$ python3 -q
>>> import numpy as np
>>> from numpy import linalg as LA
>>> np.set_printoptions(precision=1, suppress=True, linewidth=140)
>>> mat = np.load("test16.npy")
>>> mat
array([[ 0. , -1.3, -0.9,  0.7,  0.2, -2.3,  0. ,  1.1, -0.2, -0.7,  0.1,  0.1,  0.2,  1.5,  0.9, -0.2],
       [ 0. ,  1.4,  1. , -0.7, -0.2,  2.5,  0. , -1.2,  0.2,  0.7, -0.1, -0.1, -0.2, -1.7, -1. ,  0.2],
       [ 0. ,  0.1,  0.1, -0.1,  0. ,  0.2,  0. , -0.1,  0. ,  0.1,  0. ,  0. ,  0. , -0.1, -0.1,  0. ],
       [ 0. ,  0.8,  0.6, -0.4, -0.1,  1.5,  0. , -0.7,  0.1,  0.4, -0.1, -0.1, -0.1, -1. , -0.6,  0.1],
       [ 0. ,  0.8,  0.6, -0.4, -0.1,  1.5,  0. , -0.7,  0.1,  0.4, -0.1, -0.1, -0.1, -1. , -0.6,  0.1]])
>>> # rank 4
>>> f = np.array([1, -1])
>>> np.correlate(mat[0], mat[3], "full")
array([ 0. , -0.1,  0.7,  1.9,  0.6, -0.8,  1.3,  1.9, -1. ,  0.3,  1.5, -2.8, -1.8,  3.7, -1.1, -8.5, -1. ,  3.7, -1.8, -2.8,  1.4,  0.1,
       -1. ,  1.8,  1.3, -0.8,  0.7,  1.8,  0.6, -0.2,  0. ])
>>> np.polyval(f, mat[0])
array([-1. , -2.3, -1.9, -0.3, -0.8, -3.3, -1. ,  0.1, -1.2, -1.7, -0.9, -0.9, -0.8,  0.5, -0.1, -1.2])
>>> np.array([np.convolve(row, f, "same") for row in mat])
array([[ 0. , -1.3,  0.4,  1.6, -0.5, -2.5,  2.3,  1.1, -1.3, -0.5,  0.8,  0. ,  0.1,  1.3, -0.6, -1.1],
       [ 0. ,  1.4, -0.4, -1.7,  0.5,  2.7, -2.5, -1.2,  1.4,  0.5, -0.8,  0. , -0.1, -1.5,  0.7,  1.2],
       [ 0. ,  0.1,  0. , -0.2,  0.1,  0.2, -0.2, -0.1,  0.1,  0.1, -0.1,  0. ,  0. , -0.1,  0. ,  0.1],
       [ 0. ,  0.8, -0.2, -1. ,  0.3,  1.6, -1.5, -0.7,  0.8,  0.3, -0.5,  0. ,  0. , -0.9,  0.4,  0.7],
       [ 0. ,  0.8, -0.2, -1. ,  0.3,  1.6, -1.5, -0.7,  0.8,  0.3, -0.5,  0. ,  0. , -0.9,  0.4,  0.7]])
